>>> import numpy as np
>>> np.set_printoptions(precision=2, suppress=True, linewidth=160, floatmode="fixed")
>>> K = np.load("dump.npy")
>>> K
array([[-2, -3, -2],
       [ 0, -1,  0],
       [ 1,  0,  1]])
>>> # null space of dimension 1
>>> print(round(np.linalg.norm(K, 2) / np.linalg.norm(K), 2))
0.96
>>> np.linalg.matrix_rank(K, rtol=0.1)
np.int64(2)
>>> [round(float(x), 2) for x in np.linalg.svd(K, compute_uv=False)[:3]]
[4.3, 1.23, 0.0]
>>> Uu, s, Vh = np.linalg.svd(K)
>>> evecs = Vh[:(s > 1e-8).sum()]
>>> rng = np.random.default_rng(43756)
>>> x0 = K[0] + -2 * K[2] + rng.integers(2) * np.eye(3)[0]
>>> x0
array([-3.00, -3.00, -4.00])
>>> print(np.diag(evecs.T @ evecs))
[0.50 1.00 0.50]
>>> round(np.linalg.norm(x0 - evecs.T @ evecs @ x0), 2)
np.float64(0.71)
>>> w1 = np.array([[1, 2, 1, 2, 2, -2], [3, 3, -1, 1, 2, -1], [0, 0, 3, -2, 0, 1]])
>>> coef = np.array([-2, -1, 0, 1, 2, -3])
>>> H = np.maximum(K @ w1 + coef, 0)
>>> (H > 0).mean(axis=0)
array([0.00, 0.33, 0.67, 0.33, 0.33, 0.33])
>>> basis = np.array([[3, 1], [3, 1], [0, 0], [3, 1], [3, 2], [1, 3]])
>>> (H @ basis).round(6).argmax(axis=1)
array([1, 0, 0])
>>> Y = np.array([[0, 0, -2, 2, -1],
...     [-1, -1, 2, 2, 1],
...     [2, -2, 2, -2, 1],
...     [0, 2, 0, 1, 2],
...     [2, 2, 1, 0, -2]])
>>> Y[-1] = Y[0]
>>> data = Y + 0.3 * np.eye(5)
>>> data
array([[ 0.30,  0.00, -2.00,  2.00, -1.00],
       [-1.00, -0.70,  2.00,  2.00,  1.00],
       [ 2.00, -2.00,  2.30, -2.00,  1.00],
       [ 0.00,  2.00,  0.00,  1.30,  2.00],
       [ 0.00,  0.00, -2.00,  2.00, -0.70]])
>>> Q, Rm = np.linalg.qr(data)
>>> round(np.trace(Q @ Q.T), 2)
np.float64(5.0)
>>> Q.shape, Rm.shape
((5, 5), (5, 5))
>>> np.round(Q.T @ Q, 2) + 0
array([[1.00, 0.00, 0.00, 0.00, 0.00],
       [0.00, 1.00, 0.00, 0.00, 0.00],
       [0.00, 0.00, 1.00, 0.00, 0.00],
       [0.00, 0.00, 0.00, 1.00, 0.00],
       [0.00, 0.00, 0.00, 0.00, 1.00]])
>>> np.round(Q @ Rm, 2) + 0
array([[ 0.30,  0.00, -2.00,  2.00, -1.00],
       [-1.00, -0.70,  2.00,  2.00,  1.00],
       [ 2.00, -2.00,  2.30, -2.00,  1.00],
       [ 0.00,  2.00,  0.00,  1.30,  2.00],
       [ 0.00,  0.00, -2.00,  2.00, -0.70]])
>>> np.abs(np.diag(Rm))
array([2.26, 2.52, 3.61, 3.07, 0.36])
>>> u, v = data[0], data[2]
>>> print(u @ u)
9.09
>>> p = (u @ v) / (u @ u) * u
>>> np.outer(u, v)
array([[ 0.60, -0.60,  0.69, -0.60,  0.30],
       [ 0.00, -0.00,  0.00, -0.00,  0.00],
       [-4.00,  4.00, -4.60,  4.00, -2.00],
       [ 4.00, -4.00,  4.60, -4.00,  2.00],
       [-2.00,  2.00, -2.30,  2.00, -1.00]])
>>> Y = data / np.sqrt((data ** 2).mean(axis=1, keepdims=True))
>>> np.linalg.matrix_rank(Y) == np.linalg.matrix_rank(data)
np.True_
>>> Y[1]
array([-0.69, -0.48,  1.38,  1.38,  0.69])
>>> np.sort(np.abs(np.linalg.eigvals(data)))
array([0.30, 2.70, 2.90, 2.90, 3.30])
>>> np.round(np.abs(np.linalg.eigvals(data)).max(), 2)
np.float64(3.3)
>>> np.linalg.determinant(data)
Traceback (most recent call last):
  File "<python-input-40>", line 1, in <module>
    np.linalg.determinant(data)
    ^^^^^^^^^^^^^^^^^^^^^
AttributeError: module 'numpy.linalg' has no attribute 'determinant'
>>> np.allclose(data, data.T)
False
>>> Uu, s, Vh = np.linalg.svd(K)
>>> print(s.round(2) + 0)
[4.30 1.23 0.00]
>>> np.argmax(s[:-1] / (s[1:] + 1e-6)) + 1
np.int64(2)
>>> Y = Uu[:, :2] @ np.diag(s[:2]) @ Vh[:2]
>>> np.linalg.matrix_rank(Y)
np.int64(2)
>>> s = 10 * 0.2 ** np.arange(4)
>>> Q, _ = np.linalg.qr(np.array([[0.5, 0.0, -0.1, 2.2],
...     [-1.9, 1.6, -1.6, -1.8],
...     [-0.4, 0.2, -0.3, -0.5],
...     [0.3, 1.0, 0.8, -1.1]]))
>>> F = rng.normal(size=(21, 4)) * s @ Q
>>> F.round(2) + 0
array([[  3.72,  -2.06,  -4.27,  -0.39],
       [ -1.26,  -3.71, -12.00,   1.17],
       [ -2.46,  -1.09,  -4.23,   1.33],
       [  3.98,  -0.29,   1.20,  -1.17],
       [  1.16,  -1.70,  -4.84,   0.20],
       [  0.19,   2.62,   8.16,  -0.74],
       [ -2.76,  -2.45,  -8.96,   2.02],
       [ -2.94,  -1.10,  -4.42,   0.62],
       [  3.84,   5.25,  18.15,  -3.26],
       [  3.37,   4.28,  14.67,  -1.74],
       [  3.15,   0.00,   2.20,  -1.25],
       [ -3.30,  -8.27, -26.25,   2.64],
       [ -1.62,  -0.88,  -3.19,   0.60],
       [  1.83,   0.26,   1.61,  -0.40],
       [ -6.81,  -5.71, -20.78,   3.01],
       [  1.98,  -0.32,  -0.37,  -0.33],
       [ -0.01,  -1.28,  -3.93,   0.20],
       [ -2.53,   0.60,   0.53,   0.56],
       [ -4.46,  -3.58, -13.37,   2.27],
       [ -3.28,  -3.48, -12.05,   2.10],
       [  6.74,   4.81,  17.85,  -3.44]])
>>> x0 = np.array([0, 0, 0, 0, 3])
>>> data @ np.ones(5)
array([-0.70,  3.30,  1.30,  5.30, -0.70])
>>> np.sign((data @ x0).round(6))
array([-1.00,  1.00,  1.00,  1.00, -1.00])
>>> np.linalg.norm(data @ x0) <= np.linalg.norm(data, 2) * np.linalg.norm(x0) + 1e-9
np.True_
>>> data @ (2 * x0)
array([-6.00,  6.00,  6.00, 12.00, -4.20])
>>> (data @ x0).argmax()
np.int64(3)
>>> data * x0
array([[ 0.00,  0.00, -0.00,  0.00, -3.00],
       [-0.00, -0.00,  0.00,  0.00,  3.00],
       [ 0.00, -0.00,  0.00, -0.00,  3.00],
       [ 0.00,  0.00,  0.00,  0.00,  6.00],
       [ 0.00,  0.00, -0.00,  0.00, -2.10]])
>>> E = np.load("run0.npy")
>>> print(E)
[[ 6 -4 -6  6]
 [ 0  0  0  0]
 [ 6 -4 -6  6]
 [ 9 -6 -9  9]]
>>> th = np.radians(90)
>>> Rm = np.eye(4)
>>> Rm[0, 0] = Rm[3, 3] = np.cos(th)
>>> Rm[0, 3], Rm[3, 0] = -np.sin(th), np.sin(th)
>>> Rm.round(2) + 0
array([[ 0.00,  0.00,  0.00, -1.00],
       [ 0.00,  1.00,  0.00,  0.00],
       [ 0.00,  0.00,  1.00,  0.00],
       [ 1.00,  0.00,  0.00,  0.00]])
>>> Y = E @ Rm.T
>>> round(np.linalg.det(Rm), 2), np.trace(Rm)
(np.float64(1.0), np.float64(2.0))
>>> np.abs(Y - E).max(axis=0)
array([18.00,  0.00,  0.00,  0.00])
>>> print(Y)
[[-6.00 -4.00 -6.00  6.00]
 [ 0.00  0.00  0.00  0.00]
 [-6.00 -4.00 -6.00  6.00]
 [-9.00 -6.00 -9.00  9.00]]
>>> np.allclose(E @ E.T, Y @ Y.T)
True
>>> np.allclose(np.linalg.norm(E, axis=1), np.linalg.norm(Y, axis=1))
True
>>> print(np.unique(Y.round(6), axis=0).shape)
(3, 4)
>>> np.abs(np.diag(np.linalg.qr(Y)[1])) > 1e-9
array([ True, False, False, False])
>>> rk = np.linalg.matrix_rank(E)
>>> rk
np.int64(1)
>>> ns = np.linalg.svd(E)[2][rk:].T
>>> ns @ ns.T
array([[ 0.71,  0.19,  0.29, -0.29],
       [ 0.19,  0.87, -0.19,  0.19],
       [ 0.29, -0.19,  0.71,  0.29],
       [-0.29,  0.19,  0.29,  0.71]])
>>> np.linalg.matrix_rank(E.T @ E), np.linalg.matrix_rank(E @ E.T)
(np.int64(1), np.int64(1))
>>> [int(np.linalg.matrix_rank(np.delete(E, i, axis=0))) for i in range(4)]
[1, 1, 1, 1]
>>> [int(np.linalg.matrix_rank(E[:i])) for i in range(1, len(E) + 1)]
[1, 1, 1, 1]
>>> Y = np.array([[1, 0, 2], [0, 1, -2], [-2, 0, 1], [0, 0, -2]])
>>> E @ Y
array([[18, -4,  2],
       [ 0,  0,  0],
       [18, -4,  2],
       [27, -6,  3]])
>>> np.vstack([E, Y.T]).shape
(7, 4)
>>> np.einsum("ij->j", E)
array([ 21, -14, -21,  21])
>>> np.einsum("ik,kj->ij", E, Y)
array([[18, -4,  2],
       [ 0,  0,  0],
       [18, -4,  2],
       [27, -6,  3]])
>>> np.einsum("ij,ij->i", E, E)
array([124,   0, 124, 279])
>>> np.einsum("ik,kj->ji", E, Y)
array([[18,  0, 18, 27],
       [-4,  0, -4, -6],
       [ 2,  0,  2,  3]])
